In [1]: import numpy as np

In [2]: import numpy.linalg as la

In [3]: np.set_printoptions(precision=1, suppress=True, linewidth=120)

In [4]: mat = np.loadtxt("run9.csv", delimiter=",")

In [5]: mat
Out[5]: 
array([[ 1.6,  0.2, -0.7,  0. ,  1.1,  0.7, -0.6],
       [ 1.9,  0.4, -0.8,  0. ,  1.1,  0.5, -0.4],
       [-0.1,  0.2,  0.1,  0. , -0.1,  0. , -0.1],
       [ 8. ,  1.1, -2.6,  0.4,  4.4,  2.4, -1.7],
       [ 4.1,  0.5, -1.6,  0.2,  2.2,  1.1, -1. ],
       [ 0. , -0.2,  0. ,  0. ,  0.1,  0.1,  0.1],
       [ 4. ,  0.7, -1.5,  0.1,  2.1,  1.3, -0.9],
       [ 0. , -0.1,  0.1, -0.1,  0. , -0.1,  0. ],
       [ 8. ,  1.4, -2.6,  0.4,  4.5,  2.5, -1.7],
       [ 3.9,  0.7, -1.3,  0. ,  2.1,  1.2, -0.9],
       [ 0. ,  0.1,  0. , -0.1, -0.1,  0.1,  0.2],
       [-0.1,  0.1, -0.1,  0.2, -0.2,  0. ,  0.1],
       [-0.1, -0.2,  0. ,  0.1, -0.1,  0.1,  0. ],
       [ 6.1,  1. , -2.2,  0.1,  3.2,  1.8, -1.2],
       [10.1,  1.5, -3.4,  0.6,  5.4,  3.1, -2. ],
       [ 0. , -0.1,  0. ,  0. ,  0. ,  0. , -0.3],
       [ 7.9,  1.2, -2.8,  0.5,  4.3,  2.4, -1.6],
       [ 4. ,  0.6, -1.5,  0.1,  2. ,  1.1, -0.8],
       [10. ,  1.2, -3.6,  0.5,  5.5,  2.9, -2.1],
       [ 8. ,  1.3, -3. ,  0.3,  4.3,  2.4, -1.7],
       [10. ,  1.5, -3.6,  0.6,  5.6,  3.1, -2. ],
       [ 2. ,  0.2, -0.8,  0.1,  1.1,  0.6, -0.6],
       [ 7.9,  1.1, -2.8,  0.4,  4.4,  2.4, -1.7],
       [ 2. ,  0.2, -0.6,  0. ,  1.1,  0.6, -0.5],
       [-0.1,  0.1,  0.1, -0.1, -0.2,  0. ,  0. ],
       [10.1,  1.5, -3.4,  0.5,  5.4,  2.9, -1.9]])

In [6]: left, sv, vt = la.svd(mat)

In [7]: np.argmax(sv[:-1] / (sv[1:] + 1e-6)) + 1
Out[7]: np.int64(1)

In [8]: sv
Out[8]: array([36.3,  0.7,  0.6,  0.6,  0.5,  0.4,  0.3])

In [9]: A2 = left[:, :1] @ np.diag(sv[:1]) @ vt[:1]

In [10]: round(float(np.abs(mat - A2).max()), 1)
Out[10]: 0.3

In [11]: round(la.norm(mat - A2) / la.norm(mat), 1)
Out[11]: np.float64(0.0)

In [12]: la.matrix_rank(mat, rtol=0.05)
Out[12]: np.int64(1)

In [13]: la.matrix_rank(A2)
Out[13]: np.int64(1)

In [14]: Ac = mat - mat.mean(axis=1)
ValueError: operands could not be broadcast together with shapes (26,7) (26,) 


In [15]: Ac = mat - mat.mean(axis=0)

In [16]: left, sv, vt = la.svd(Ac, full_matrices=False)

In [17]: np.round(sv ** 2 / (sv ** 2).sum(), 1) + 0
Out[17]: array([1., 0., 0., 0., 0., 0., 0.])

In [18]: (np.sign(left[:, 0]) == np.sign(left[0, 0])).astype(int)
Out[18]: array([1, 1, 1, 0, 1, 1, 1, 1, 0, 1, 1, 1, 1, 0, 0, 1, 0, 1, 0, 0, 0, 1, 0, 1, 1, 0])

In [19]: np.abs(left[:, 0]).argmax()
Out[19]: np.int64(20)

In [20]: sv
Out[20]: array([24.4,  0.7,  0.6,  0.6,  0.5,  0.4,  0.3])

In [21]: np.searchsorted(np.cumsum(sv ** 2) / (sv ** 2).sum(), 0.9) + 1
Out[21]: np.int64(1)

In [22]: np.round(np.abs(vt[-1]), 1) + 0
Out[22]: array([0.2, 0.3, 0. , 0.2, 0.6, 0.7, 0.2])

In [23]: round((sv ** 2).sum() ** 2 / (sv ** 4).sum(), 1)
Out[23]: np.float64(1.0)

In [24]: np.abs(vt[0]).argmax()
Out[24]: np.int64(0)

In [25]: d = la.norm(mat[:, None] - mat[None], axis=-1)

In [26]: np.unravel_index(d.round(6).argmax(), d.shape)
Out[26]: (np.int64(20), np.int64(24))

In [27]: np.flatnonzero(d[6] < d.mean() / 2)
Out[27]: array([ 1,  4,  6,  9, 13, 17, 21, 23])

In [28]: d[6]
Out[28]: 
array([2.8, 2.6, 5.2, 5. , 0.4, 5.1, 0. , 5.1, 5.1, 0.3, 5.1, 5.2, 5.2, 2.6, 7.6, 5. , 4.9, 0.3, 7.5, 5. , 7.6, 2.5,
       4.9, 2.6, 5.2, 7.5])

In [29]: x = np.array([2, 2, 3, 0, 2, 1, 1])

In [30]: rhs = mat @ x

In [31]: np.round(la.solve(mat.T @ mat, mat.T @ rhs), 1) + 0
Out[31]: array([2., 2., 3., 0., 2., 1., 1.])

In [32]: la.solve(mat, rhs)
LinAlgError: Last 2 dimensions of the array must be square


In [33]: np.round(la.lstsq(mat, rhs)[0], 1) + 0
Out[33]: array([2., 2., 3., 0., 2., 1., 1.])

In [34]: rng = np.random.default_rng(46)

In [35]: rhs = rhs + 0.3 * rng.normal(size=26)

In [36]: rhs.round(1) + 0
Out[36]: 
array([ 3.6,  4.9,  0.1, 20.1,  8.5, -0.4,  9.5, -0.1, 20.8, 10. ,  0.4, -0.7, -1. , 14.3, 25. ,  0. , 19.2,  8.6,
       23.3, 19.1, 24.6,  3.8, 19.1,  5.1,  0.2, 24.2])

In [37]: coef, *_ = la.lstsq(mat, rhs)

In [38]: coef
Out[38]: array([1.7, 2.7, 3.4, 0.1, 2.4, 0.9, 0.4])

In [39]: coef.round()
Out[39]: array([2., 3., 3., 0., 2., 1., 0.])

In [40]: round(la.norm(rhs - mat @ coef), 1)
Out[40]: np.float64(1.2)

In [41]: basis = mat[[12, 0]].astype(float)

In [42]: for _ in range(6):
    ...:     labels = la.norm(mat[:, None] - basis, axis=-1).argmin(axis=1)
    ...:     basis = np.array([mat[labels == j].mean(axis=0) for j in range(2)])
    ...: 

In [43]: labels
Out[43]: array([0, 0, 0, 1, 0, 0, 0, 0, 1, 0, 0, 0, 0, 1, 1, 0, 1, 0, 1, 1, 1, 0, 1, 0, 0, 1])

In [44]: basis[1] - basis[0]
Out[44]: array([ 7.2,  1.1, -2.5,  0.4,  3.9,  2.1, -1.4])

In [45]: np.abs(basis[1] - basis[0]).argmax()
Out[45]: np.int64(0)

In [46]: K = np.load("x.npy")

In [47]: K
Out[47]: 
array([[0, 1, 0, 0, 0],
       [0, 0, 1, 0, 0],
       [1, 0, 0, 0, 0],
       [0, 0, 0, 0, 1],
       [0, 0, 0, 1, 0]])

In [48]: w1 = np.array([[0, 1], [0, 1], [1, 0], [2, 2], [2, 2], [3, 1], [2, 3]])

In [49]: coef = np.array([3, -3])

In [50]: act = np.maximum(mat @ w1 + coef, 0)

In [51]: (act > 0).mean(axis=0)
Out[51]: array([1. , 0.7])

In [52]: la.matrix_rank(act)
Out[52]: np.int64(2)

In [53]: (act > 0).astype(int)
Out[53]: 
array([[1, 0],
       [1, 1],
       [1, 0],
       [1, 1],
       [1, 1],
       [1, 0],
       [1, 1],
       [1, 0],
       [1, 1],
       [1, 1],
       [1, 0],
       [1, 0],
       [1, 0],
       [1, 1],
       [1, 1],
       [1, 0],
       [1, 1],
       [1, 1],
       [1, 1],
       [1, 1],
       [1, 1],
       [1, 1],
       [1, 1],
       [1, 1],
       [1, 0],
       [1, 1]])

In [54]: basis = np.array([[0, 2, 1], [3, 3, 2]])

In [55]: (act @ basis).round(6).argmax(axis=1)
Out[55]: array([1, 1, 1, 1, 1, 1, 1, 1, 1, 1, 1, 1, 1, 1, 1, 1, 1, 1, 1, 1, 1, 1, 1, 1, 1, 1])

In [56]: w1 @ basis
Out[56]: 
array([[ 3,  3,  2],
       [ 3,  3,  2],
       [ 0,  2,  1],
       [ 6, 10,  6],
       [ 6, 10,  6],
       [ 3,  9,  5],
       [ 9, 13,  8]])

In [57]: A = np.array([[-2.0, -2.0, 2.0, -2.0, 2.0, 2.0, 1.0],
    ...:     [-2.0, 1.0, -4.0, 4.0, -4.0, -4.0, -2.0],
    ...:     [2.0, -4.0, 1.0, -4.0, 4.0, 4.0, 2.0],
    ...:     [-2.0, 4.0, -4.0, 1.0, -4.0, -4.0, -2.0],
    ...:     [2.0, -4.0, 4.0, -4.0, 1.0, 4.0, 2.0],
    ...:     [2.0, -4.0, 4.0, -4.0, 4.0, 1.0, 2.0],
    ...:     [1.0, -2.0, 2.0, -2.0, 2.0, 2.0, -2.0]])

In [58]: np.allclose(A @ A.T, A.T @ A)
Out[58]: True

In [59]: la.matrix_power(A, 3)
Out[59]: 
array([[  286.,  -626.,   626.,  -626.,   626.,   626.,   313.],
       [ -626.,  1225., -1252.,  1252., -1252., -1252.,  -626.],
       [  626., -1252.,  1225., -1252.,  1252.,  1252.,   626.],
       [ -626.,  1252., -1252.,  1225., -1252., -1252.,  -626.],
       [  626., -1252.,  1252., -1252.,  1225.,  1252.,   626.],
       [  626., -1252.,  1252., -1252.,  1252.,  1225.,   626.],
       [  313.,  -626.,   626.,  -626.,   626.,   626.,   286.]])

In [60]: assert A == A.T
ValueError: The truth value of an array with more than one element is ambiguous. Use a.any() or a.all()


In [61]: A2 = la.inv(A)

In [62]: A2.round(1) + 0
Out[62]: 
array([[-0.3,  0. ,  0. ,  0. ,  0. ,  0. ,  0. ],
       [ 0. , -0.3, -0.1,  0.1, -0.1, -0.1,  0. ],
       [ 0. , -0.1, -0.3, -0.1,  0.1,  0.1,  0. ],
       [ 0. ,  0.1, -0.1, -0.3, -0.1, -0.1,  0. ],
       [ 0. , -0.1,  0.1, -0.1, -0.3,  0.1,  0. ],
       [ 0. , -0.1,  0.1, -0.1,  0.1, -0.3,  0. ],
       [ 0. ,  0. ,  0. ,  0. ,  0. ,  0. , -0.3]])

In [63]: round(la.slogdet(A)[0], 1)
Out[63]: np.float64(1.0)

In [64]: np.round(A @ A2, 1) + 0
Out[64]: 
array([[1., 0., 0., 0., 0., 0., 0.],
       [0., 1., 0., 0., 0., 0., 0.],
       [0., 0., 1., 0., 0., 0., 0.],
       [0., 0., 0., 1., 0., 0., 0.],
       [0., 0., 0., 0., 1., 0., 0.],
       [0., 0., 0., 0., 0., 1., 0.],
       [0., 0., 0., 0., 0., 0., 1.]])

In [65]: J = np.load("test19.npy")

In [66]: J
Out[66]: 
array([[3, 1, 3, 2, 0, 0, 3, 3, 2, 0, 0, 3, 1, 0, 3, 3],
       [3, 3, 1, 3, 2, 0, 0, 3, 3, 2, 0, 0, 3, 1, 0, 3],
       [3, 3, 3, 1, 3, 2, 0, 0, 3, 3, 2, 0, 0, 3, 1, 0],
       [0, 3, 3, 3, 1, 3, 2, 0, 0, 3, 3, 2, 0, 0, 3, 1],
       [1, 0, 3, 3, 3, 1, 3, 2, 0, 0, 3, 3, 2, 0, 0, 3],
       [3, 1, 0, 3, 3, 3, 1, 3, 2, 0, 0, 3, 3, 2, 0, 0],
       [0, 3, 1, 0, 3, 3, 3, 1, 3, 2, 0, 0, 3, 3, 2, 0],
       [0, 0, 3, 1, 0, 3, 3, 3, 1, 3, 2, 0, 0, 3, 3, 2],
       [2, 0, 0, 3, 1, 0, 3, 3, 3, 1, 3, 2, 0, 0, 3, 3],
       [3, 2, 0, 0, 3, 1, 0, 3, 3, 3, 1, 3, 2, 0, 0, 3],
       [3, 3, 2, 0, 0, 3, 1, 0, 3, 3, 3, 1, 3, 2, 0, 0],
       [0, 3, 3, 2, 0, 0, 3, 1, 0, 3, 3, 3, 1, 3, 2, 0],
       [0, 0, 3, 3, 2, 0, 0, 3, 1, 0, 3, 3, 3, 1, 3, 2],
       [2, 0, 0, 3, 3, 2, 0, 0, 3, 1, 0, 3, 3, 3, 1, 3],
       [3, 2, 0, 0, 3, 3, 2, 0, 0, 3, 1, 0, 3, 3, 3, 1],
       [1, 3, 2, 0, 0, 3, 3, 2, 0, 0, 3, 1, 0, 3, 3, 3]])

In [67]: labels = rng.permutation(16)

In [68]: labels
Out[68]: array([ 9,  1, 14,  5,  2,  0,  3,  4, 10,  7, 13, 12, 11, 15,  6,  8])

In [69]: A2 = J[labels][:, labels]

In [70]: np.allclose(A2, J)
Out[70]: False

In [71]: np.sort(np.abs(la.eigvals(A2)))
Out[71]: array([ 3. ,  3. ,  3. ,  3.1,  3.1,  3.7,  3.7,  4. ,  4. ,  4.4,  4.4,  6.2,  6.2, 10.4, 10.4, 27. ])

In [72]: np.trace(A2)
Out[72]: np.int64(48)

In [73]: np.diag(A2)
Out[73]: array([3, 3, 3, 3, 3, 3, 3, 3, 3, 3, 3, 3, 3, 3, 3, 3])

In [74]: np.allclose(J @ J.T, J.T @ J)
Out[74]: True

In [75]: np.sort(np.abs(la.eigvals(J)))
Out[75]: array([ 3. ,  3. ,  3. ,  3.1,  3.1,  3.7,  3.7,  4. ,  4. ,  4.4,  4.4,  6.2,  6.2, 10.4, 10.4, 27. ])

In [76]: np.trace(J)
Out[76]: np.int64(48)

In [77]: np.allclose(J, J.T)
Out[77]: False

In [78]: f = np.array([1, 4, 9, -5, 0, 6, 6, -4, 5, 5, 5, 5, -7, -5, -9, 6])

In [79]: A2 = J + np.outer(f, np.eye(16)[3])

In [80]: np.round(la.det(A2) / la.det(J), 1), round(1 + la.solve(J, f)[3], 1)
Out[80]: (np.float64(0.5), np.float64(0.5))

In [81]: A2 = la.invert(J)
AttributeError: module 'numpy.linalg' has no attribute 'invert'


In [82]: A2 = np.inv(J)
AttributeError: module 'numpy' has no attribute 'inv'


In [83]: A2 = la.inv(J)

In [84]: round(float(la.slogdet(J)[0]), 1)
Out[84]: 1.0

In [85]: np.round(la.det(J) * la.det(A2), 1)
Out[85]: np.float64(1.0)

In [86]: np.round(la.cond(J), 1)
Out[86]: np.float64(9.0)

In [87]: data = np.load("layer19.npy")

In [88]: data
Out[88]: 
array([[-2, -2, -2, -2],
       [-2,  0, -2,  0],
       [ 2,  2, -2, -2],
       [ 2,  0, -2,  0]])

In [89]: A2 = data / la.norm(data, axis=1, keepdims=True)

In [90]: cov = A2 @ A2.T

In [91]: cov[0]
Out[91]: array([1. , 0.7, 0. , 0. ])

In [92]: la.norm(A2, axis=1)
Out[92]: array([1., 1., 1., 1.])

In [93]: np.argwhere(np.triu(np.abs(cov) > 0.95, 1))
Out[93]: array([], shape=(0, 2), dtype=int64)

In [94]: (np.abs(cov) > 0.9).astype(int)
Out[94]: 
array([[1, 0, 0, 0],
       [0, 1, 0, 0],
       [0, 0, 1, 0],
       [0, 0, 0, 1]])

In [95]: th = np.radians(90)

In [96]: R = np.eye(4)

In [97]: R[3, 3] = R[2, 2] = np.cos(th)

In [98]: R[3, 2], R[2, 3] = -np.sin(th), np.sin(th)

In [99]: R.round(1) + 0
Out[99]: 
array([[ 1.,  0.,  0.,  0.],
       [ 0.,  1.,  0.,  0.],
       [ 0.,  0.,  0.,  1.],
       [ 0.,  0., -1.,  0.]])

In [100]: A2 = data @ R.T

In [101]: np.abs(A2 - data).max(axis=0)
Out[101]: array([0., 0., 2., 4.])

In [102]: np.round(la.det(R), 1), np.trace(R)
Out[102]: (np.float64(1.0), np.float64(2.0))

In [103]: np.allclose(data @ data.T, A2 @ A2.T)
Out[103]: True

In [104]: np.allclose(la.norm(data, axis=1), la.norm(A2, axis=1))
Out[104]: True

In [105]: np.trace(data)
Out[105]: np.int64(-4)

In [106]: np.sort(np.abs(la.eigvals(data)))
Out[106]: array([1.7, 1.7, 4.6, 4.6])

In [107]: (data + data.T) / 2
Out[107]: 
array([[-2., -2.,  0.,  0.],
       [-2.,  0.,  0.,  0.],
       [ 0.,  0., -2., -2.],
       [ 0.,  0., -2.,  0.]])

In [108]: np.allclose(data, data.T)
Out[108]: False

In [109]: la.determinant(data)
AttributeError: module 'numpy.linalg' has no attribute 'determinant'


In [110]: data @ data
Out[110]: 
array([[  0,   0,  16,   8],
       [  0,   0,   8,   8],
       [-16,  -8,   0,   0],
       [ -8,  -8,   0,   0]])

In [111]: la.svd(K, compute_uv=False)
Out[111]: array([1., 1., 1., 1., 1.])

In [112]: K @ K.T
Out[112]: 
array([[1, 0, 0, 0, 0],
       [0, 1, 0, 0, 0],
       [0, 0, 1, 0, 0],
       [0, 0, 0, 1, 0],
       [0, 0, 0, 0, 1]])

In [113]: K.T @ K
Out[113]: 
array([[1, 0, 0, 0, 0],
       [0, 1, 0, 0, 0],
       [0, 0, 1, 0, 0],
       [0, 0, 0, 1, 0],
       [0, 0, 0, 0, 1]])

In [114]: feats = np.loadtxt("block19.csv", delimiter=",")

In [115]: feats.round(1) + 0
Out[115]: 
array([[ 1.4,  0.5, -0.3,  0.6, -0.3,  0.1, -0.3,  0.2,  0. ,  0.6, -0.3,  0.2,  0.3],
       [ 0.5,  1.7,  0.2,  0.3, -0.3,  0.2,  0.6, -0.3,  0.1, -0.5, -0.1,  0.2, -0.6],
       [-0.3,  0.2,  1.1,  0.4, -0.2, -0.1,  0.7, -0.1,  0.4,  0.1, -0.3, -0.5,  0. ],
       [ 0.6,  0.3,  0.4,  1.2, -0.1,  0.3, -0.2, -0.4, -0.1,  0.6,  0. ,  0.3, -0.1],
       [-0.3, -0.3, -0.2, -0.1,  1.6, -0.7,  0.2, -0.5, -0.1,  0.4, -0.1,  0.4,  0. ],
       [ 0.1,  0.2, -0.1,  0.3, -0.7,  1.5, -0.1, -0.2,  0.1,  0. , -0.1,  0. , -0.3],
       [-0.3,  0.6,  0.7, -0.2,  0.2, -0.1,  2. ,  0.1,  0. ,  0.3,  0.4, -0.4,  0.3],
       [ 0.2, -0.3, -0.1, -0.4, -0.5, -0.2,  0.1,  1.8,  0.5,  0.1, -0.4,  0.4,  0.4],
       [ 0. ,  0.1,  0.4, -0.1, -0.1,  0.1,  0. ,  0.5,  1.3,  0.6, -0.6, -0.2, -0.4],
       [ 0.6, -0.5,  0.1,  0.6,  0.4,  0. ,  0.3,  0.1,  0.6,  2.1,  0.5,  0. ,  0. ],
       [-0.3, -0.1, -0.3,  0. , -0.1, -0.1,  0.4, -0.4, -0.6,  0.5,  1.7,  0.2, -0.4],
       [ 0.2,  0.2, -0.5,  0.3,  0.4,  0. , -0.4,  0.4, -0.2,  0. ,  0.2,  1.1, -0.5],
       [ 0.3, -0.6,  0. , -0.1,  0. , -0.3,  0.3,  0.4, -0.4,  0. , -0.4, -0.5,  1.3]])

In [116]: x = np.array([2, -3, -3, -5, -3, 3, -3, -3, 1, 2, -3, 4, 2])

In [117]: h1 = np.maximum(feats @ x, 0)

In [118]: np.flatnonzero(h1 > 1e-9)
Out[118]: array([ 0,  5,  7,  8,  9, 11, 12])

In [119]: feats.T @ h1
Out[119]: array([ 8. ,  1.4, -2.4,  3.6, -5.6,  8.4, -1.7,  6.6,  3.6,  5. , -3.3,  2.5,  0.5])

In [120]: h1
Out[120]: array([4.1, 0. , 0. , 0. , 0. , 5.7, 0. , 2.9, 1.3, 0.7, 0. , 1.5, 1.1])
